% ipython --no-banner

In [1]: import numpy as np

In [2]: np.set_printoptions(precision=2, suppress=True, linewidth=120)

In [3]: J = np.load("a.npy")

In [4]: print(J)
[[1 0 0 0]
 [0 0 0 0]
 [0 0 0 0]
 [0 0 0 2]]

In [5]: print(np.poly(J))
[ 1. -3.  2.  0.  0.]

In [6]: print(np.linalg.eigvals(J))
[1. 0. 0. 2.]

In [7]: print(np.einsum("ii->", J))
3

In [8]: print(np.einsum("ij,ji->", J, J))
5

In [9]: rng = np.random.default_rng(9920)

In [10]: labels = rng.permutation(4)

In [11]: print(labels)
[0 3 1 2]

In [12]: M2 = J[labels][:, labels]

In [13]: print(np.allclose(M2, J))
False

In [14]: A = np.load("run12.npy")

In [15]: print(A)
[[ 1 -1  1 -1]
 [ 1  0  0  0]
 [ 1  1  1  1]]

In [16]: M2 = A / np.linalg.norm(A, axis=1, keepdims=True)

In [17]: C2 = M2 @ M2.T

In [18]: print(np.argwhere(np.triu(np.abs(C2) > 0.95, 1)))
[]

In [19]: print(np.linalg.norm(M2, axis=1))
[1. 1. 1.]

In [20]: print(C2)
[[1.  0.5 0. ]
 [0.5 1.  0.5]
 [0.  0.5 1. ]]

In [21]: print(np.degrees(np.arccos(np.clip(C2[2, 0], -1, 1))))
90.0

In [22]: print(C2[2])
[0.  0.5 1. ]

In [23]: M2 = np.array([[-8, 3, 0], [-1, -7, 3], [3, -7, -5], [4, -8, 4]])

In [24]: print(np.einsum("ik,kj->ji", A, M2))
[[ -8  -8  -2]
 [ 11   3 -19]
 [-12   0   2]]

In [25]: print(np.einsum("ik,kj->ij", A, M2))
[[ -8  11 -12]
 [ -8   3   0]
 [ -2 -19   2]]

In [26]: print(A @ M2)
[[ -8  11 -12]
 [ -8   3   0]
 [ -2 -19   2]]

In [27]: print(np.linalg.matrix_rank(A @ M2))
3

In [28]: print(np.einsum("ij,ij->i", A, A))
[4 1 4]

In [29]: print(M2.T @ A.T)
[[ -8  -8  -2]
 [ 11   3 -19]
 [-12   0   2]]

In [30]: print(np.vstack([A, M2.T]).shape)
(6, 4)
